$ python -q
>>> import numpy as np
>>> np.set_printoptions(suppress=True, linewidth=140)
>>> F = np.load("sample9.npy")
>>> print(F)
[[-3  0  0  0]
 [ 0 -3  3  3]
 [ 0 -2  2 -2]
 [ 0  1  1  1]]
>>> print((np.linalg.matrix_power((F != 0) + (F.T != 0) + np.eye(4), 4) > 0).astype(int))
[[1 0 0 0]
 [0 1 1 1]
 [0 1 1 1]
 [0 1 1 1]]
>>> print(np.flatnonzero(np.linalg.matrix_power((F != 0) + (F.T != 0) + np.eye(4), 4)[2]))
[1 2 3]
>>> print(np.round(np.linalg.det(F), 1))
72.0
>>> print(np.round(np.linalg.det(F.T), 1))
72.0
>>> B = np.linalg.inv(F)
>>> print(np.round(np.linalg.inv(B), 1))
[[-3. -0. -0. -0.]
 [-0. -3.  3.  3.]
 [ 0. -2.  2. -2.]
 [ 0.  1.  1.  1.]]
>>> print(np.round(np.linalg.slogdet(F)[0], 1))
1.0
>>> print(np.round(np.linalg.det(F) * B, 1) + 0)
[[-24.   0.   0.   0.]
 [  0. -12.   0.  36.]
 [  0.   0.  18.  36.]
 [  0.  12. -18.   0.]]
>>> print(np.allclose(B, F.T))
False
>>> print((np.abs(B) > 1e-9).astype(int))
[[1 0 0 0]
 [0 1 0 1]
 [0 0 1 1]
 [0 1 1 0]]
>>> t3 = np.stack([F, 4 * F, F[::-1]])
>>> print(np.linalg.matrix_rank(t3.reshape(3, -1)))
2
>>> print(np.round(np.linalg.norm(t3, axis=(1, 2)), 1))
[ 7.1 28.6  7.1]
>>> print(np.round(np.linalg.det(t3), 1))
[   72. 18432.    72.]
>>> rng = np.random.default_rng(6435)
>>> labels = rng.permutation(4)
>>> print(labels)
[0 1 3 2]
>>> B = F[labels][:, labels]
>>> print(np.allclose(B, F))
False
>>> print(np.diag(B))
[-3 -3  1  2]
>>> A = np.loadtxt("arr.csv", delimiter=",")
>>> print(A)
[[ 0.  0.  0.  0.  0.  0.  0.  3.]
 [ 0.  0. -5.  0.  4.  4.  0.  0.]
 [ 0.  0.  0.  0.  0.  0.  0.  0.]
 [ 5.  4.  2. -2.  0.  4.  0. -2.]
 [ 0. -2.  0.  0. -3.  0.  0.  0.]
 [ 0. -3.  0.  0.  0.  0. -2.  0.]
 [-4.  0.  0.  0.  0.  1.  0. -1.]
 [-4. -4.  0.  0.  0. -5.  0.  0.]
 [ 0.  0.  0.  1.  0.  0. -3.  3.]]
>>> P = A @ np.linalg.solve(A.T @ A, A.T)
>>> print(P.round(1) + 0)
[[1. 0. 0. 0. 0. 0. 0. 0. 0.]
 [0. 1. 0. 0. 0. 0. 0. 0. 0.]
 [0. 0. 0. 0. 0. 0. 0. 0. 0.]
 [0. 0. 0. 1. 0. 0. 0. 0. 0.]
 [0. 0. 0. 0. 1. 0. 0. 0. 0.]
 [0. 0. 0. 0. 0. 1. 0. 0. 0.]
 [0. 0. 0. 0. 0. 0. 1. 0. 0.]
 [0. 0. 0. 0. 0. 0. 0. 1. 0.]
 [0. 0. 0. 0. 0. 0. 0. 0. 1.]]
>>> print(np.allclose(P @ P, P))
True
>>> print(np.round(P @ A[:, 6], 1) + 0)
[ 0.  0.  0.  0.  0. -2.  0.  0. -3.]
>>> print(round(float(np.trace(P)), 1))
8.0
>>> B = np.c_[A[:, :7] @ np.array([[5, -4, -4, -1, -3, -4, -4],
...     [2, 0, 1, 3, -4, 2, -4],
...     [0, -2, -5, 1, 1, 1, 0],
...     [2, -1, -5, -5, -1, -2, 0],
...     [4, -2, 1, 5, -2, -5, 1],
...     [-4, 2, -1, 4, -4, -2, -1],
...     [-5, 4, -3, 1, 1, 3, 2]]), np.array([-2, 1, 2, 2, -2, 0, -1, -3, -2])]
>>> print(B)
[[  0.   0.   0.   0.   0.   0.   0.  -2.]
 [  0.  10.  25.  31. -29. -33.   0.   1.]
 [  0.   0.   0.   0.   0.   0.   0.   2.]
 [ 13. -14. -20.  35. -43. -14. -40.   2.]
 [-16.   6.  -5. -21.  14.  11.   5.  -2.]
 [  4.  -8.   3. -11.  10. -12.   8.   0.]
 [-24.  18.  15.   8.   8.  14.  15.  -1.]
 [ -8.   6.  17. -28.  48.  18.  37.  -3.]
 [ 17. -13.   4.  -8.  -4. -11.  -6.  -2.]]
>>> print(np.linalg.matrix_rank(np.c_[A, B]))
9
>>> print(np.linalg.matrix_rank(B))
8
>>> print(np.round(np.linalg.norm(np.linalg.qr(A)[0].T @ B, axis=0) ** 2 / ((B ** 2).sum(axis=0) + 1e-12), 1))
[1.  1.  1.  1.  1.  1.  1.  0.9]
>>> print(np.round(np.linalg.lstsq(A, B[:, 0])[0], 1) + 0)
[ 5.  2.  0.  2.  4. -4. -5.  0.]
>>> print(np.round(np.linalg.norm(B - A @ np.linalg.lstsq(A, B)[0], axis=0), 1) + 0)
[0. 0. 0. 0. 0. 0. 0. 2.]
>>> x0 = np.array([2, 2, 3, 1, 0, 1, 1, 1])
>>> y = A @ x0
>>> print(np.round(np.linalg.lstsq(A, y)[0], 1) + 0)
[2. 2. 3. 1. 0. 1. 1. 1.]
>>> print(np.round(np.linalg.solve(A.T @ A, A.T @ y), 1) + 0)
[2. 2. 3. 1. 0. 1. 1. 1.]
>>> print(y)
[  3. -11.   0.  24.  -4.  -8.  -8. -21.   1.]
>>> print(np.round(np.linalg.pinv(A) @ A, 1) + 0)
[[1. 0. 0. 0. 0. 0. 0. 0.]
 [0. 1. 0. 0. 0. 0. 0. 0.]
 [0. 0. 1. 0. 0. 0. 0. 0.]
 [0. 0. 0. 1. 0. 0. 0. 0.]
 [0. 0. 0. 0. 1. 0. 0. 0.]
 [0. 0. 0. 0. 0. 1. 0. 0.]
 [0. 0. 0. 0. 0. 0. 1. 0.]
 [0. 0. 0. 0. 0. 0. 0. 1.]]
>>> y = y + 0.1 * rng.normal(size=9)
>>> print(y.round(1))
[  3.  -11.   -0.1  24.   -4.1  -7.9  -7.9 -20.8   0.9]
>>> c, *_ = np.linalg.lstsq(A, y)
>>> print([round(float(np.linalg.norm(np.linalg.solve(A.T @ A + lam * np.eye(8), A.T @ y))), 2) for lam in (0, 1, 10, 100)])
[4.59, 3.98, 3.38, 1.74]
>>> m1 = np.load("data.npy")
>>> print(m1.round(1) + 0)
[[ 0.3  0.3  0.1 -0.3 -0.1  0.1]
 [ 0.3  0.3  0.1 -0.3 -0.1  0.1]
 [ 0.1  0.1  0.  -0.1  0.   0. ]
 [-0.3 -0.3 -0.1  0.3  0.1 -0.1]
 [-0.1 -0.1  0.   0.1  0.   0. ]
 [ 0.1  0.1  0.  -0.1  0.   0. ]]
>>> w1 = np.array([[2, -1, -2],
...     [0, -1, 1],
...     [-2, -2, 2],
...     [-2, -2, 1],
...     [2, 1, 0],
...     [-1, -1, 1]])
>>> c = np.array([0, -2, 2])
>>> H = np.maximum(m1 @ w1 + c, 0)
>>> print(H.round(1))
[[0.7 0.  1.7]
 [0.7 0.  1.7]
 [0.2 0.  1.9]
 [0.  0.  2.3]
 [0.  0.  2.1]
 [0.2 0.  1.9]]
>>> print(np.round((H > 0).mean(axis=0), 1))
[0.7 0.  1. ]
>>> print(np.linalg.matrix_rank(H))
2
>>> cent = np.array([[-8, 3, 1], [9, 2, 2], [1, 7, -1]])
>>> print(np.round(H @ cent, 1) + 0)
[[-3.9 14.  -1. ]
 [-3.9 14.  -1. ]
 [ 0.  14.  -1.7]
 [ 2.3 16.1 -2.3]
 [ 2.1 14.7 -2.1]
 [ 0.  14.  -1.7]]
>>> print(w1 @ cent)
[[-27 -10   2]
 [ -8   5  -3]
 [  0   4  -8]
 [ -1  -3  -7]
 [ -7   8   4]
 [  0   2  -4]]
>>> left, sigma, VT = np.linalg.svd(H)
>>> print(sigma.round(1))
[4.8 0.8 0. ]
>>> print(np.argmax(sigma[:-1] / (sigma[1:] + 1e-6)) + 1)
2
>>> B = left[:, :2] @ np.diag(sigma[:2]) @ VT[:2]
>>> print(B.round(1) + 0)
[[0.7 0.  1.7]
 [0.7 0.  1.7]
 [0.2 0.  1.9]
 [0.  0.  2.3]
 [0.  0.  2.1]
 [0.2 0.  1.9]]
>>> print(np.linalg.matrix_rank(H, rtol=0.05))
2
>>> print(round(float(np.linalg.norm(H - B, 2)), 1), sigma[2])
0.0 0.0
>>> print(round(np.abs(H - B).max(), 1))
0.0
>>> print(round(float(np.linalg.norm(H - B) / np.linalg.norm(H)), 1))
0.0
>>> left, sigma, VT = np.linalg.svd(m1)
>>> print(np.argmax(sigma[:-1] / (sigma[1:] + 1e-6)) + 1)
1
>>> B = left[:, :1] @ np.diag(sigma[:1]) @ VT[:1]
>>> print(B.round(1) + 0)
[[ 0.3  0.3  0.1 -0.3 -0.1  0.1]
 [ 0.3  0.3  0.1 -0.3 -0.1  0.1]
 [ 0.1  0.1  0.  -0.1  0.   0. ]
 [-0.3 -0.3 -0.1  0.3  0.1 -0.1]
 [-0.1 -0.1  0.   0.1  0.   0. ]
 [ 0.1  0.1  0.  -0.1  0.   0. ]]
>>> print(np.round(np.linalg.norm(m1 - B, 2), 1), np.round(sigma[1], 1))
0.0 0.0
